>>> import numpy as np
>>> import numpy.linalg as la
>>> np.set_printoptions(precision=1, suppress=True, linewidth=120)
>>> rnd = lambda a: np.round(a, 1) + 0
>>> W0 = np.load("a.npy")
>>> W0
array([[0, 4, 3, 1, 5],
       [0, 0, 2, 0, 2],
       [0, 0, 0, 5, 1],
       [0, 0, 0, 0, 2],
       [0, 0, 0, 0, 0]])
>>> # rank 4
>>> W0 @ W0
array([[ 0,  0,  8, 15, 13],
       [ 0,  0,  0, 10,  2],
       [ 0,  0,  0,  0, 10],
       [ 0,  0,  0,  0,  0],
       [ 0,  0,  0,  0,  0]])
>>> la.matrix_rank(W0 - W0[0, 0] * np.eye(5))
np.int64(4)
>>> [int(la.matrix_rank(la.matrix_power(W0, p))) for p in range(1, 6)]
[4, 3, 2, 1, 0]
>>> rnd(np.sort(la.eigvals(W0)))
array([0., 0., 0., 0., 0.])
>>> cov = W0.T @ W0
>>> np.allclose(cov, cov.T)
True
>>> np.diag(cov)
array([ 0, 16, 13, 26, 34])
>>> cov
array([[ 0,  0,  0,  0,  0],
       [ 0, 16, 12,  4, 20],
       [ 0, 12, 13,  3, 19],
       [ 0,  4,  3, 26, 10],
       [ 0, 20, 19, 10, 34]])
>>> np.trace(cov), (W0 ** 2).sum()
(np.int64(89), np.int64(89))
>>> la.matrix_rank(cov)
np.int64(4)
>>> rnd(la.eigvalsh(cov)[::-1])
array([61.4, 23.1,  3. ,  1.5,  0. ])
>>> left, sigma, Vh = la.svd(W0)
>>> evecs = Vh[:(sigma > 1e-8).sum()]
>>> rng = np.random.default_rng(954287)
>>> vec = W0[0] + -3 * W0[2] + rng.integers(2) * np.eye(5)[0]
>>> vec
array([  0.,   4.,   3., -14.,   2.])
>>> rnd(np.diag(evecs.T @ evecs))
array([0., 1., 1., 1., 1.])
>>> la.matrix_rank(np.vstack([W0, vec]))
np.int64(4)
>>> K = np.array([[9.0, 6.0, 0.0, 0.0, 0.0],
...     [1.0, 4.0, 0.0, 0.0, 0.0],
...     [0.0, 0.0, -2.0, -2.0, 3.0],
...     [0.0, 0.0, -2.0, 1.0, 2.0],
...     [0.0, 0.0, -1.0, 2.0, 2.0]])
>>> # 2 groups of indices that never mix
>>> rnd(la.det(K.T))
np.float64(-270.0)
>>> np.kron(np.eye(2, dtype=int), K)
array([[ 9.,  6.,  0.,  0.,  0.,  0.,  0.,  0.,  0.,  0.],
       [ 1.,  4.,  0.,  0.,  0.,  0.,  0.,  0.,  0.,  0.],
       [ 0.,  0., -2., -2.,  3.,  0.,  0., -0., -0.,  0.],
       [ 0.,  0., -2.,  1.,  2.,  0.,  0., -0.,  0.,  0.],
       [ 0.,  0., -1.,  2.,  2.,  0.,  0., -0.,  0.,  0.],
       [ 0.,  0.,  0.,  0.,  0.,  9.,  6.,  0.,  0.,  0.],
       [ 0.,  0.,  0.,  0.,  0.,  1.,  4.,  0.,  0.,  0.],
       [ 0.,  0., -0., -0.,  0.,  0.,  0., -2., -2.,  3.],
       [ 0.,  0., -0.,  0.,  0.,  0.,  0., -2.,  1.,  2.],
       [ 0.,  0., -0.,  0.,  0.,  0.,  0., -1.,  2.,  2.]])
>>> rnd(la.eigvals(K).sum().real)
np.float64(14.0)
>>> rnd(la.det(2 * K)), rnd(la.det(K))
(np.float64(-8640.0), np.float64(-270.0))
>>> np.einsum("ij,ji->", K, K)
np.float64(128.0)
